$ python3 -q
>>> import numpy as np
>>> import numpy.linalg as la
>>> np.set_printoptions(precision=1, suppress=True, linewidth=140)
>>> X = np.load("w.npy")
>>> print(X)
[[-0.6 -0.2 -0.7  0.4]
 [-0.4 -0.4  0.7  0.4]
 [ 0.7 -0.3 -0.1  0.6]
 [-0.1  0.9  0.1  0.5]]
>>> # columns are unit length and at right angles
>>> A2 = np.array([[4, 1, 0], [3, 4, 5], [4, 2, 0], [0, 2, 4]])
>>> print(A2.T @ X.T)
[[-5.6 -0.1  1.5  2.8]
 [-1.8  0.2  0.7  4.6]
 [ 0.8 -0.4  1.2  6.2]]
>>> print(la.matrix_rank(X @ A2))
3
>>> print(np.round(np.einsum("ij->j", X), 1) + 0)
[-0.4  0.   0.   2. ]
>>> print(np.round(X @ X.T, 1) + 0)
[[1. 0. 0. 0.]
 [0. 1. 0. 0.]
 [0. 0. 1. 0.]
 [0. 0. 0. 1.]]
>>> print(np.round(X[:, 3] @ X[:, 1], 1))
-0.0
>>> M = np.array([[-0.2, 1.2, 1.4, 0.0, 0.0, 0.1],
...     [0.1, 0.0, -0.9, -1.4, -0.5, 0.3],
...     [2.3, 0.9, -0.7, 0.5, 0.4, 0.8],
...     [-1.5, -1.6, 0.0, -0.2, 1.5, -0.8],
...     [0.2, -0.3, -0.8, -1.4, 0.8, 1.1],
...     [1.9, -0.2, 0.7, 1.0, 2.3, 0.3],
...     [-2.4, 0.2, -0.6, 1.2, 1.8, -1.0]])
>>> r0 = np.array([1, -1])
>>> print(np.polyval(r0, M[6]))
[-3.4 -0.8 -1.6  0.2  0.8 -2. ]
>>> print(np.round(np.cross(M[6, :3], M[1, :3]), 1) + 0)
[-0.2 -2.2  0. ]
>>> W1 = np.array([[1, -3, 3, 3, 0, 1],
...     [2, 2, 2, -2, 1, -3],
...     [-2, 0, 3, -3, -1, -2],
...     [-2, 2, 1, 3, 0, 3],
...     [-2, 0, 2, -1, -2, 3],
...     [1, -1, -1, 0, -1, -1]])
>>> c = np.array([-1, -5, 4, -2, 1, -5])
>>> H = np.maximum(M @ W1 + c, 0)
>>> print(H)
[[ 0.   0.   9.9  0.   0.7  0. ]
 [ 5.   0.   0.   0.   2.6  0. ]
 [ 3.5  0.  11.1  6.3  1.   0. ]
 [ 0.   0.   0.   0.   0.   3. ]
 [ 2.5  0.   0.7  0.   0.   0. ]
 [ 0.   0.  16.7  2.7  0.   5.7]
 [ 0.   6.   1.2  0.   0.   3.2]]
>>> print((H > 0).mean(axis=0))
[0.4 0.1 0.7 0.3 0.4 0.4]
>>> Z = np.array([[0, -1], [0, 0], [1, 3], [-3, -2], [1, 3], [1, 0]])
>>> print(W1 @ Z)
[[-5  2]
 [ 6 11]
 [ 9 14]
 [-5 -1]
 [ 6  4]
 [-3 -7]]
>>> print((H @ Z).round(6).argmax(axis=1))
[1 1 1 0 0 1 0]
>>> vec = np.array([2, -5, 0, -1, -5, 0])
>>> h1 = np.maximum(M @ vec, 0)
>>> print(np.flatnonzero(h1 > 1e-9))
[1]
>>> print(np.maximum(M @ (3 * vec), 0))
[ 0.  12.3  0.   0.   0.   0.   0. ]
>>> hat = M @ la.solve(M.T @ M, M.T)
>>> print(np.allclose(hat @ hat, hat))
True
>>> print(round(float(np.trace(hat)), 1))
6.0
>>> print(hat @ M[:, 0])
[-0.2  0.1  2.3 -1.5  0.2  1.9 -2.4]
>>> A2 = np.array([[-6, -5, -2, 0], [7, 1, -3, -3], [-5, 7, 0, -1], [-1, -7, -3, -5]])
>>> Z = np.array([[2, -2, 1, -2], [2, 0, -3, -3], [2, -1, -3, -2], [-1, -1, 1, 1]])
>>> A = np.block([[A2, np.zeros((4, 4))], [np.zeros((4, 4)), Z]])
>>> print(A)
[[-6. -5. -2.  0.  0.  0.  0.  0.]
 [ 7.  1. -3. -3.  0.  0.  0.  0.]
 [-5.  7.  0. -1.  0.  0.  0.  0.]
 [-1. -7. -3. -5.  0.  0.  0.  0.]
 [ 0.  0.  0.  0.  2. -2.  1. -2.]
 [ 0.  0.  0.  0.  2.  0. -3. -3.]
 [ 0.  0.  0.  0.  2. -1. -3. -2.]
 [ 0.  0.  0.  0. -1. -1.  1.  1.]]
>>> hat = np.triu(np.array([[-2, 1, 2, 2], [2, -1, 0, -3], [1, 0, -2, 2], [2, -1, -1, -3]]), 1) + np.eye(4)
>>> A2 = hat @ X @ la.inv(hat)
>>> print(A2)
[[  0.2   0.4  -0.4   4.5]
 [ -0.1  -2.8   0.5 -10.3]
 [  0.5   0.9  -0.9   5.1]
 [ -0.1   0.9   0.3   2.8]]
>>> print(la.matrix_rank(A2))
4
>>> q, evecs = la.qr(A2[:, :1])[0], la.qr(A2[:, 1:])[0]
>>> s = la.svd(q.T @ evecs, compute_uv=False)
>>> print(s)
[1.]
>>> print((A != 0).astype(int))
[[1 1 1 0 0 0 0 0]
 [1 1 1 1 0 0 0 0]
 [1 1 0 1 0 0 0 0]
 [1 1 1 1 0 0 0 0]
 [0 0 0 0 1 1 1 1]
 [0 0 0 0 1 0 1 1]
 [0 0 0 0 1 1 1 1]
 [0 0 0 0 1 1 1 1]]
>>> print(np.flatnonzero(la.matrix_power((A != 0) + (A.T != 0) + np.eye(8), 8)[4]))
[4 5 6 7]
>>> print(np.sort(la.eigvals(A).real))
[-7.5 -5.  -3.5 -0.8  1.3  1.3  2.2  2.2]
>>> print(A @ A)
[[ 11.  11.  27.  17.   0.   0.   0.   0.]
 [-17. -34.  -8.  15.   0.   0.   0.   0.]
 [ 80.  39.  -8. -16.   0.   0.   0.   0.]
 [-23.  12.  38.  49.   0.   0.   0.   0.]
 [  0.   0.   0.   0.   4.  -3.   3.  -2.]
 [  0.   0.   0.   0.   1.   2.   8.  -1.]
 [  0.   0.   0.   0.  -2.   1.  12.   3.]
 [  0.   0.   0.   0.  -3.   0.   0.   4.]]
>>> print(np.round(la.det(A), 1))
17082.0
>>> W1 = np.array([[-4, 4, -1, 5, 5],
...     [-5, -1, 3, 4, 3],
...     [5, 0, 4, -2, -3],
...     [-2, 1, 0, 5, -2],
...     [-5, -4, -3, 0, 3],
...     [-5, -5, 1, -4, 1],
...     [1, -3, 0, -5, -2],
...     [-3, 0, -2, -3, 1]])
>>> c = np.array([1, 3, 2, 3, 3])
>>> H = np.maximum(A @ W1 + c, 0)
>>> print(H)
[[40.  0.  0.  0.  0.]
 [ 0. 27.  0. 33. 56.]
 [ 0.  0. 28.  1.  1.]
 [35.  1.  0.  0.  0.]
 [ 8.  2.  0. 12.  3.]
 [ 0.  4.  2. 27. 12.]
 [ 0.  9.  0. 28. 12.]
 [ 9.  9.  2.  0.  0.]]
>>> print(la.matrix_rank(H))
5
>>> Z = np.array([[1, 2], [0, 2], [1, 2], [0, 1], [1, 0]])
>>> print((H @ Z).round(6).argmax(axis=1))
[1 1 1 1 1 1 1 1]
